$ python3 -q
>>> import numpy as np
>>> np.set_printoptions(suppress=True, linewidth=160)
>>> E = np.load("data.npy")
>>> print(E)
[[ 2.2  2.2  1.1 -0.1  8.9  1.9]
 [ 2.   2.1  1.2  0.   9.2  1.9]
 [ 2.   1.8  1.   0.1  9.1  1.9]
 [ 2.   2.1  1.1 -0.1  8.9  2. ]
 [ 2.   2.1  1.  -0.1  9.   1.9]
 [ 2.1  2.   1.3 -0.2  9.   2. ]
 [ 2.   1.9  1.2  0.2  9.   2. ]
 [ 2.   2.2  1.   0.   8.9  1.9]
 [ 5.1  4.   8.1  1.2  7.1  2. ]
 [ 4.9  4.   7.9  1.   7.   2. ]
 [ 5.1  3.9  8.   1.   7.1  2.1]
 [ 4.9  4.   7.9  0.9  6.9  2. ]
 [ 5.1  4.1  8.1  1.1  7.   1.8]
 [ 4.9  4.   7.9  0.8  7.1  1.9]
 [ 5.   3.8  7.9  1.1  6.9  1.9]
 [ 4.9  3.9  8.   0.9  7.   2.1]
 [ 6.9  0.9  4.   0.   0.9  7. ]
 [ 7.   1.   3.9  0.   1.   7.1]
 [ 6.8  1.1  3.9  0.1  0.9  7.1]
 [ 6.9  0.9  4.   0.1  1.1  7. ]
 [ 7.   0.9  4.1  0.   1.   7. ]
 [ 7.   1.2  4.   0.   1.1  7. ]
 [ 6.9  1.1  4.  -0.1  1.1  7. ]
 [ 6.9  0.9  4.  -0.1  1.   7. ]]
>>> cen = (E - E.mean(axis=0)) / E.std(axis=0)
>>> print(np.round(cen.std(axis=0), 1))
[1. 1. 1. 1. 1. 1.]
>>> print(np.argwhere(np.abs(cen) > 2))
[]
>>> c = np.linalg.lstsq(np.delete(cen, 4, axis=1), cen[:, 4])[0]
>>> print(c.round(1) + 0)
[-0.4  0.   0.   0.  -0.7]
>>> x = np.array([1, -3, -1, 0, 2, 1])
>>> rhs = E @ x
>>> print(np.round(np.linalg.pinv(E) @ E, 1) + 0)
[[1. 0. 0. 0. 0. 0.]
 [0. 1. 0. 0. 0. 0.]
 [0. 0. 1. 0. 0. 0.]
 [0. 0. 0. 1. 0. 0.]
 [0. 0. 0. 0. 1. 0.]
 [0. 0. 0. 0. 0. 1.]]
>>> print(np.round(np.linalg.lstsq(E, rhs)[0], 1) + 0)
[ 1. -3. -1.  0.  2.  1.]
>>> rng = np.random.default_rng(81670)
>>> rhs = rhs + 0.3 * rng.normal(size=24)
>>> print(rhs.round(1))
[14.5 14.1 15.8 14.6 14.9 14.3 14.5 14.5  1.5  1.4  1.8  0.9  1.1  1.1  1.   1.6  9.1  8.7  8.8  9.3  9.6  8.4  9.   9.5]
>>> c, *_ = np.linalg.lstsq(E, rhs)
>>> print(c.round(1))
[ 1.5 -2.  -1.5 -0.2  1.8  0.7]
>>> gram = np.cov(E, rowvar=False)
>>> print(gram.round(1))
[[ 4.2 -0.6  3.1  0.1 -6.6  4. ]
 [-0.6  1.6  2.5  0.6  2.6 -2.3]
 [ 3.1  2.5  8.3  1.3 -1.5 -0.6]
 [ 0.1  0.6  1.3  0.2  0.4 -0.6]
 [-6.6  2.6 -1.5  0.4 12.  -8.2]
 [ 4.  -2.3 -0.6 -0.6 -8.2  6. ]]
>>> print(np.round(np.corrcoef(E.T), 1))
[[ 1.  -0.2  0.5  0.1 -0.9  0.8]
 [-0.2  1.   0.7  0.9  0.6 -0.8]
 [ 0.5  0.7  1.   0.9 -0.1 -0.1]
 [ 0.1  0.9  0.9  1.   0.3 -0.5]
 [-0.9  0.6 -0.1  0.3  1.  -1. ]
 [ 0.8 -0.8 -0.1 -0.5 -1.   1. ]]
>>> print(np.round(E.std(axis=0), 1))
[2.  1.2 2.8 0.5 3.4 2.4]
>>> print(gram.shape)
(6, 6)
>>> J = np.load("sample12.npy")
>>> print(J.round(1))
[[-2.5 -0.7 -1.3 -0.9  0.4  2.5  0.7]
 [ 0.1 -1.9 -2.1  2.   1.1 -0.5 -1.6]
 [ 1.   0.1 -2.   0.8 -2.9  0.5  1.3]
 [ 0.  -1.5 -1.2 -2.4  0.2 -2.3  1.2]
 [ 0.4 -1.1  0.4 -1.7 -1.8  0.7 -2.8]
 [-2.6  1.6 -0.7  0.4 -1.1 -1.8 -1.1]
 [-1.3 -2.4  2.1  1.3 -1.2 -0.5  0.9]]
>>> x = np.array([8, 6, 8, -9, 8, -4, 1])
>>> print(np.round(J @ x, 1))
[-31.7 -35.3 -38.2  15.7  -4.8 -23.2 -26.6]
>>> print(np.round(J @ np.ones(7), 1))
[-1.9 -2.8 -1.1 -5.9 -5.9 -5.4 -1.1]
>>> print(np.round(J @ (2 * x), 1))
[-63.3 -70.6 -76.3  31.4  -9.5 -46.4 -53.1]
>>> print(np.linalg.norm(J @ x) <= np.linalg.norm(J, 2) * np.linalg.norm(x) + 1e-9)
True
>>> print(np.round((J * x).sum(axis=1), 1))
[-31.7 -35.3 -38.2  15.7  -4.8 -23.2 -26.6]
>>> print((J @ x).argmax())
3
>>> M2 = np.linalg.invert(J)
Traceback (most recent call last):
  File "<python-input-32>", line 1, in <module>
    M2 = np.linalg.invert(J)
         ^^^^^^^^^^^^^^^^
AttributeError: module 'numpy.linalg' has no attribute 'invert'
>>> M2 = np.linalg.inv(J)
>>> print(M2.round(1) + 0)
[[-0.2  0.   0.1  0.   0.  -0.2 -0.1]
 [ 0.  -0.1  0.  -0.1 -0.1  0.1 -0.1]
 [-0.1 -0.1 -0.1 -0.1  0.   0.   0.1]
 [-0.1  0.1  0.1 -0.2 -0.1  0.   0.1]
 [ 0.   0.1 -0.2  0.  -0.1 -0.1 -0.1]
 [ 0.2  0.   0.  -0.1  0.  -0.1  0. ]
 [ 0.  -0.1  0.1  0.1 -0.2 -0.1  0.1]]
>>> print((np.abs(M2) > 1e-9).astype(int))
[[1 1 1 0 1 1 1]
 [1 1 1 1 1 1 1]
 [1 1 1 1 1 1 1]
 [1 1 1 1 1 1 1]
 [1 1 1 1 1 1 1]
 [1 1 1 1 1 1 1]
 [1 1 1 1 1 1 1]]
>>> print(np.allclose(M2, J.T))
False
>>> print(np.round(J @ M2, 1) + 0)
[[1. 0. 0. 0. 0. 0. 0.]
 [0. 1. 0. 0. 0. 0. 0.]
 [0. 0. 1. 0. 0. 0. 0.]
 [0. 0. 0. 1. 0. 0. 0.]
 [0. 0. 0. 0. 1. 0. 0.]
 [0. 0. 0. 0. 0. 1. 0.]
 [0. 0. 0. 0. 0. 0. 1.]]
